$ python3 -q
>>> import numpy as np
>>> from numpy import linalg as LA
>>> np.set_printoptions(precision=2, suppress=True, linewidth=100)
>>> arr = np.load("data.npy")
>>> arr
array([[2, 2, 2, 2, 2, 2],
       [2, 2, 2, 2, 2, 2],
       [0, 1, 0, 1, 0, 1],
       [2, 2, 2, 2, 2, 2],
       [2, 2, 2, 2, 2, 2],
       [0, 1, 0, 1, 0, 1]])
>>> # rows 0 and 1 are equal
>>> B = arr / LA.norm(arr, axis=1, keepdims=True)
>>> gram = B @ B.T
>>> gram[2]
array([0.71, 0.71, 1.  , 0.71, 0.71, 1.  ])
>>> LA.norm(B, axis=1)
array([1., 1., 1., 1., 1., 1.])
>>> gram
array([[1.  , 1.  , 0.71, 1.  , 1.  , 0.71],
       [1.  , 1.  , 0.71, 1.  , 1.  , 0.71],
       [0.71, 0.71, 1.  , 0.71, 0.71, 1.  ],
       [1.  , 1.  , 0.71, 1.  , 1.  , 0.71],
       [1.  , 1.  , 0.71, 1.  , 1.  , 0.71],
       [0.71, 0.71, 1.  , 0.71, 0.71, 1.  ]])
>>> print(round(np.degrees(np.arccos(np.clip(gram[2, 0], -1, 1))), 2))
45.0
>>> W = np.array([[4, 1, 3, 3],
...     [5, 3, 5, 0],
...     [3, 5, 5, 3],
...     [3, 2, 3, 4],
...     [5, 0, 5, 1],
...     [1, 0, 1, 0]])
>>> b = np.array([3, 0, 0, 1])
>>> H = np.maximum(arr @ W + b, 0)
>>> (H > 0).astype(int)
array([[1, 1, 1, 1],
       [1, 1, 1, 1],
       [1, 1, 1, 1],
       [1, 1, 1, 1],
       [1, 1, 1, 1],
       [1, 1, 1, 1]])
>>> print(LA.matrix_rank(H))
2
>>> basis = np.array([[-3, 4, -9], [5, 6, -3], [2, 3, 4], [-1, -1, -1]])
>>> W @ basis
array([[ -4,  28, -30],
       [ 10,  53, -34],
       [ 23,  54, -25],
       [  3,  29, -25],
       [ -6,  34, -26],
       [ -1,   7,  -5]])
>>> print(H @ basis)
[[  40  421 -318]
 [  40  421 -318]
 [   2  100  -92]
 [  40  421 -318]
 [  40  421 -318]
 [   2  100  -92]]
>>> Uu, sv, Vh = LA.svd(arr)
>>> evecs = Vh[:(sv > 1e-8).sum()]
>>> rng = np.random.default_rng(83259)
>>> x = arr[5] + 5 * arr[3] + rng.integers(2) * np.eye(6)[3]
>>> print(x)
[10. 11. 10. 12. 10. 11.]
>>> np.round(evecs.T @ evecs, 2) + 0
array([[0.33, 0.  , 0.33, 0.  , 0.33, 0.  ],
       [0.  , 0.33, 0.  , 0.33, 0.  , 0.33],
       [0.33, 0.  , 0.33, 0.  , 0.33, 0.  ],
       [0.  , 0.33, 0.  , 0.33, 0.  , 0.33],
       [0.33, 0.  , 0.33, 0.  , 0.33, 0.  ],
       [0.  , 0.33, 0.  , 0.33, 0.  , 0.33]])
>>> print(round(LA.norm(x - evecs.T @ evecs @ x), 2))
0.82
>>> np.diag(evecs.T @ evecs)
array([0.33, 0.33, 0.33, 0.33, 0.33, 0.33])
